>>> import numpy as np
>>> from numpy import linalg as LA
>>> np.set_printoptions(suppress=True, linewidth=120)
>>> mat = np.load("mat.npy")
>>> mat.round(3)
array([[0.167, 0.083, 0.083, 0.167, 0.   , 0.167, 0.083, 0.083, 0.083, 0.083],
       [0.111, 0.167, 0.111, 0.056, 0.111, 0.   , 0.111, 0.056, 0.167, 0.111],
       [0.136, 0.091, 0.136, 0.136, 0.   , 0.091, 0.136, 0.091, 0.091, 0.091],
       [0.125, 0.   , 0.125, 0.125, 0.188, 0.188, 0.062, 0.188, 0.   , 0.   ],
       [0.056, 0.056, 0.167, 0.056, 0.056, 0.056, 0.167, 0.056, 0.167, 0.167],
       [0.056, 0.056, 0.056, 0.111, 0.056, 0.222, 0.111, 0.111, 0.167, 0.056],
       [0.136, 0.136, 0.091, 0.   , 0.091, 0.091, 0.136, 0.136, 0.136, 0.045],
       [0.13 , 0.043, 0.087, 0.13 , 0.13 , 0.13 , 0.13 , 0.13 , 0.043, 0.043],
       [0.136, 0.091, 0.045, 0.136, 0.091, 0.045, 0.136, 0.091, 0.182, 0.045],
       [0.13 , 0.087, 0.13 , 0.13 , 0.13 , 0.13 , 0.087, 0.043, 0.   , 0.13 ]])
>>> vec = np.array([-2, -2, 1, 1, -1, -2, -1, 1, -1, 1])
>>> np.round(mat @ np.eye(10)[5], 3)
array([0.167, 0.   , 0.091, 0.188, 0.056, 0.222, 0.091, 0.13 , 0.045, 0.13 ])
>>> np.round(mat @ (2 * vec), 3)
array([-1.167, -1.222, -0.818, -0.875, -0.556, -1.333, -1.636, -1.043, -1.273, -0.957])
>>> np.round(mat * vec, 3)
array([[-0.333, -0.167,  0.083,  0.167, -0.   , -0.333, -0.083,  0.083, -0.083,  0.083],
       [-0.222, -0.333,  0.111,  0.056, -0.111, -0.   , -0.111,  0.056, -0.167,  0.111],
       [-0.273, -0.182,  0.136,  0.136, -0.   , -0.182, -0.136,  0.091, -0.091,  0.091],
       [-0.25 , -0.   ,  0.125,  0.125, -0.188, -0.375, -0.062,  0.188, -0.   ,  0.   ],
       [-0.111, -0.111,  0.167,  0.056, -0.056, -0.111, -0.167,  0.056, -0.167,  0.167],
       [-0.111, -0.111,  0.056,  0.111, -0.056, -0.444, -0.111,  0.111, -0.167,  0.056],
       [-0.273, -0.273,  0.091,  0.   , -0.091, -0.182, -0.136,  0.136, -0.136,  0.045],
       [-0.261, -0.087,  0.087,  0.13 , -0.13 , -0.261, -0.13 ,  0.13 , -0.043,  0.043],
       [-0.273, -0.182,  0.045,  0.136, -0.091, -0.091, -0.136,  0.091, -0.182,  0.045],
       [-0.261, -0.174,  0.13 ,  0.13 , -0.13 , -0.261, -0.087,  0.043, -0.   ,  0.13 ]])
>>> np.sign((mat @ vec).round(6))
array([-1., -1., -1., -1., -1., -1., -1., -1., -1., -1.])
